% python3 -q
>>> import numpy as np
>>> np.set_printoptions(precision=3, suppress=True, linewidth=120)
>>> E = np.load("run12.npy")
>>> E
array([[10,  0,  0],
       [ 0,  4, -6],
       [ 0, -6,  8]])
>>> u, r1 = E[2], E[0]
>>> u @ r1
np.int64(0)
>>> pr = (u @ r1) / (u @ u) * u
>>> r1 - pr
array([10.,  0.,  0.])
>>> (r1 - pr) @ u
np.float64(0.0)
>>> np.linalg.matrix_rank(np.outer(u, r1))
np.int64(1)
>>> np.einsum("ii->", E)
np.int64(22)
>>> round(float(np.linalg.det(E.T)), 3)
-40.0
>>> round(np.linalg.det(2 * E), 3), round(float(np.linalg.det(E)), 3)
(np.float64(-320.0), -40.0)
>>> B = np.linalg.inv(E)
>>> np.linalg.inv(B)
array([[10.,  0.,  0.],
       [-0.,  4., -6.],
       [ 0., -6.,  8.]])
>>> round(float(np.linalg.det(E) * np.linalg.det(B)), 3)
1.0
>>> (np.abs(B) > 1e-9).astype(int)
array([[1, 0, 0],
       [0, 1, 1],
       [0, 1, 1]])
>>> ev, evecs = np.linalg.eigh(E)
>>> x = np.array([2, -8, -2])
>>> (np.sign(evecs[:, -1].round(6)) == np.sign(evecs[0, -1].round(6))).astype(int)
array([1, 0, 0])
>>> np.linalg.eigvalsh(E[1:, 1:])
array([-0.325, 12.325])
>>> x @ E @ x
np.int64(136)
>>> evecs * np.maximum(ev, 0) @ evecs.T
array([[10.   ,  0.   ,  0.   ],
       [ 0.   ,  4.214, -5.846],
       [ 0.   , -5.846,  8.111]])
>>> u = np.array([0, 0, -1, -2, 2, 2]) + 0.5
>>> J = np.eye(6) - 2 * np.outer(u, u) / (u @ u)
>>> J
array([[ 0.968, -0.032,  0.032,  0.097, -0.161, -0.161],
       [-0.032,  0.968,  0.032,  0.097, -0.161, -0.161],
       [ 0.032,  0.032,  0.968, -0.097,  0.161,  0.161],
       [ 0.097,  0.097, -0.097,  0.71 ,  0.484,  0.484],
       [-0.161, -0.161,  0.161,  0.484,  0.194, -0.806],
       [-0.161, -0.161,  0.161,  0.484, -0.806,  0.194]])
>>> round(float(np.linalg.eigvalsh(J).min()), 3)
-1.0
>>> [round(float(np.linalg.det(J[:i, :i])), 2) + 0 for i in range(1, 7)]
[0.97, 0.94, 0.9, 0.61, -0.19, -1.0]
>>> mat = np.array([[5, 7, 2], [0, 1, 0], [8, 1, 5], [2, 8, 2]])
>>> mat[-1] = mat[0] + -2 * mat[1]
>>> mat
array([[5, 7, 2],
       [0, 1, 0],
       [8, 1, 5],
       [5, 5, 2]])
>>> B = np.array([[1, 3, -2], [-2, 0, 0]])
>>> C = np.kron(B, mat)
>>> C
array([[  5,   7,   2,  15,  21,   6, -10, -14,  -4],
       [  0,   1,   0,   0,   3,   0,   0,  -2,   0],
       [  8,   1,   5,  24,   3,  15, -16,  -2, -10],
       [  5,   5,   2,  15,  15,   6, -10, -10,  -4],
       [-10, -14,  -4,   0,   0,   0,   0,   0,   0],
       [  0,  -2,   0,   0,   0,   0,   0,   0,   0],
       [-16,  -2, -10,   0,   0,   0,   0,   0,   0],
       [-10, -10,  -4,   0,   0,   0,   0,   0,   0]])
>>> np.round(C @ np.linalg.pinv(C) @ C, 3) + 0
array([[  5.,   7.,   2.,  15.,  21.,   6., -10., -14.,  -4.],
       [  0.,   1.,   0.,   0.,   3.,   0.,   0.,  -2.,   0.],
       [  8.,   1.,   5.,  24.,   3.,  15., -16.,  -2., -10.],
       [  5.,   5.,   2.,  15.,  15.,   6., -10., -10.,  -4.],
       [-10., -14.,  -4.,   0.,   0.,   0.,   0.,   0.,   0.],
       [  0.,  -2.,   0.,   0.,   0.,   0.,   0.,   0.,   0.],
       [-16.,  -2., -10.,   0.,   0.,   0.,   0.,   0.,   0.],
       [-10., -10.,  -4.,   0.,   0.,   0.,   0.,   0.,   0.]])
>>> np.round(np.trace(np.linalg.pinv(C) @ C), 3)
np.float64(6.0)
>>> x = np.array([1, 4, 2])
>>> target = mat @ x
>>> np.round(np.linalg.pinv(mat) @ mat, 3) + 0
array([[1., 0., 0.],
       [0., 1., 0.],
       [0., 0., 1.]])
>>> np.linalg.lstsq(mat, target)[0]
array([1., 4., 2.])
>>> np.linalg.solve(mat.T @ mat, mat.T @ target)
array([1., 4., 2.])
>>> target
array([37,  4, 22, 29])
>>> rng = np.random.default_rng(51531)
>>> target = target + 0.1 * rng.normal(size=4)
>>> target
array([36.932,  3.985, 21.96 , 29.101])
>>> c, *_ = np.linalg.lstsq(mat, target)
>>> [round(float(np.linalg.norm(np.linalg.solve(mat.T @ mat + lam * np.eye(3), mat.T @ target))), 2) for lam in (0, 1, 10, 100)]
[4.44, 4.18, 3.82, 2.46]
>>> np.round(mat.T @ (target - mat @ c), 3) + 0
array([0., 0., 0.])
>>> np.round(np.linalg.norm(target - mat @ c), 3)
np.float64(0.057)
>>> ang = np.radians(127)
>>> Rm = np.eye(3)
>>> Rm[2, 2] = Rm[1, 1] = np.cos(ang)
>>> Rm[2, 1], Rm[1, 2] = -np.sin(ang), np.sin(ang)
>>> Rm
array([[ 1.   ,  0.   ,  0.   ],
       [ 0.   , -0.602,  0.799],
       [ 0.   , -0.799, -0.602]])
>>> B = mat @ Rm.T
>>> np.allclose(np.linalg.norm(mat, axis=1), np.linalg.norm(B, axis=1))
True
>>> np.linalg.svd(mat, compute_uv=False), np.linalg.svd(B, compute_uv=False)
(array([13.875,  5.512,  0.288]), array([13.875,  5.512,  0.288]))
>>> np.allclose(mat @ mat.T, B @ B.T)
True
>>> x = np.array([-1, 1, 2])
>>> target = Rm @ x
>>> c, lr = np.zeros(3), 1 / np.linalg.norm(Rm, 2) ** 2
>>> for i in range(4):
...     c -= lr * Rm.T @ (Rm @ c - target)
...     if i % 1 == 0: print(i, round(np.linalg.norm(Rm @ c - target), 3))
... 
0 0.0
1 0.0
2 0.0
3 0.0
>>> c
array([-1.,  1.,  2.])
>>> Q, _ = np.linalg.qr(np.array([[1.3, -0.9, -1.9, 0.4, 1.1, -0.2],
...     [-1.5, -1.0, 1.7, -1.2, 0.0, -0.6],
...     [-0.6, 0.7, -0.8, -0.4, 0.9, 0.1],
...     [-0.5, 0.6, -0.2, -0.9, -0.2, -0.9],
...     [0.7, 0.1, -0.4, -1.1, -1.2, 1.3],
...     [-0.9, -1.2, 2.4, 2.1, 0.1, -0.6]]))
>>> feats = Q[:, :3]
>>> feats
array([[-0.537, -0.534, -0.609],
       [ 0.62 , -0.402, -0.339],
       [ 0.248,  0.388, -0.55 ],
       [ 0.207,  0.332, -0.191],
       [-0.289,  0.005,  0.24 ],
       [ 0.372, -0.541,  0.343]])
>>> left, sig, Vh = np.linalg.svd(E)
>>> sig
array([12.325, 10.   ,  0.325])
>>> B = left[:, :2] @ np.diag(sig[:2]) @ Vh[:2]
>>> np.linalg.matrix_rank(E, rtol=0.05)
np.int64(2)
>>> round(np.linalg.norm(E - B, 2), 3), round(float(sig[2]), 3)
(np.float64(0.325), 0.325)
>>> round(np.abs(E - B).max(), 3)
np.float64(0.214)
>>> round(float(np.linalg.norm(E - B) / np.linalg.norm(E)), 3)
0.02
>>> np.linalg.matrix_rank(B)
np.int64(2)
>>> u = np.array([-5, -4, -5, 0])
>>> W0 = u[np.abs(np.subtract.outer(np.arange(4), np.arange(4)))]
>>> W0
array([[-5, -4, -5,  0],
       [-4, -5, -4, -5],
       [-5, -4, -5, -4],
       [ 0, -5, -4, -5]])
>>> ang = np.radians(120)
>>> Rm = np.eye(4)
>>> Rm[2, 2] = Rm[0, 0] = np.cos(ang)
>>> Rm[2, 0], Rm[0, 2] = -np.sin(ang), np.sin(ang)
>>> Rm
array([[-0.5  ,  0.   ,  0.866,  0.   ],
       [ 0.   ,  1.   ,  0.   ,  0.   ],
       [-0.866,  0.   , -0.5  ,  0.   ],
       [ 0.   ,  0.   ,  0.   ,  1.   ]])
>>> B = W0 @ Rm.T
>>> np.allclose(np.linalg.norm(W0, axis=1), np.linalg.norm(B, axis=1))
True
>>> round(float(np.linalg.det(Rm)), 3), round(np.trace(Rm), 3)
(1.0, np.float64(1.0))
>>> np.linalg.svd(W0, compute_uv=False), np.linalg.svd(B, compute_uv=False)
(array([16.22 ,  5.236,  2.22 ,  0.764]), array([16.22 ,  5.236,  2.22 ,  0.764]))
>>> m1 = np.loadtxt("out4.csv", delimiter=",")
>>> m1
array([[ 3.,  7.,  0.],
       [ 9., 25.,  0.],
       [ 9., 25.,  0.],
       [ 6., 16.,  0.],
       [10., 28.,  0.],
       [ 0.,  0.,  0.],
       [10., 28.,  0.],
       [ 0.,  0.,  0.],
       [ 0.,  0.,  0.],
       [ 0.,  0.,  0.],
       [ 0.,  0.,  0.],
       [ 0.,  0.,  0.],
       [ 0.,  0.,  0.],
       [ 1.,  1.,  0.],
       [ 9., 25.,  0.],
       [ 4., 10.,  0.],
       [10., 28.,  0.],
       [ 0.,  0.,  0.],
       [ 0.,  0.,  0.],
       [ 0.,  0.,  0.],
       [ 0.,  0.,  0.]])
>>> def softmax(z):
...     e = np.exp(z - z.max(axis=-1, keepdims=True))
...     return e / e.sum(axis=-1, keepdims=True)
... 
>>> softmax(10 * m1[8])
array([0.333, 0.333, 0.333])
>>> softmax(m1[8])
array([0.333, 0.333, 0.333])
>>> softmax(m1).sum(axis=1)
array([1., 1., 1., 1., 1., 1., 1., 1., 1., 1., 1., 1., 1., 1., 1., 1., 1., 1., 1., 1., 1.])
>>> softmax(m1[8] + -3)
array([0.333, 0.333, 0.333])
>>> att = m1 @ m1.T / np.sqrt(3)
>>> softmax(att).round(6).argmax(axis=1)
array([4, 4, 4, 4, 4, 0, 4, 0, 0, 0, 0, 0, 0, 4, 4, 4, 4, 0, 0, 0, 0])
>>> softmax(att)[8] @ m1
array([3.381, 9.19 , 0.   ])
>>> rk = np.linalg.matrix_rank(m1)
>>> rk
np.int64(2)
>>> N = np.linalg.svd(m1)[2][rk:].T
>>> np.allclose(m1 @ N, 0)
True
>>> m1 @ N
array([[0.],
       [0.],
       [0.],
       [0.],
       [0.],
       [0.],
       [0.],
       [0.],
       [0.],
       [0.],
       [0.],
       [0.],
       [0.],
       [0.],
       [0.],
       [0.],
       [0.],
       [0.],
       [0.],
       [0.],
       [0.]])
>>> N.shape
(3, 1)
>>> N[:, 0] / N[np.abs(N[:, 0]).round(6).argmax(), 0]
array([0., 0., 1.])
>>> N @ N.T
array([[0., 0., 0.],
       [0., 0., 0.],
       [0., 0., 1.]])
>>> [int(np.linalg.matrix_rank(np.delete(m1, i, axis=0))) for i in range(21)]
[2, 2, 2, 2, 2, 2, 2, 2, 2, 2, 2, 2, 2, 2, 2, 2, 2, 2, 2, 2, 2]
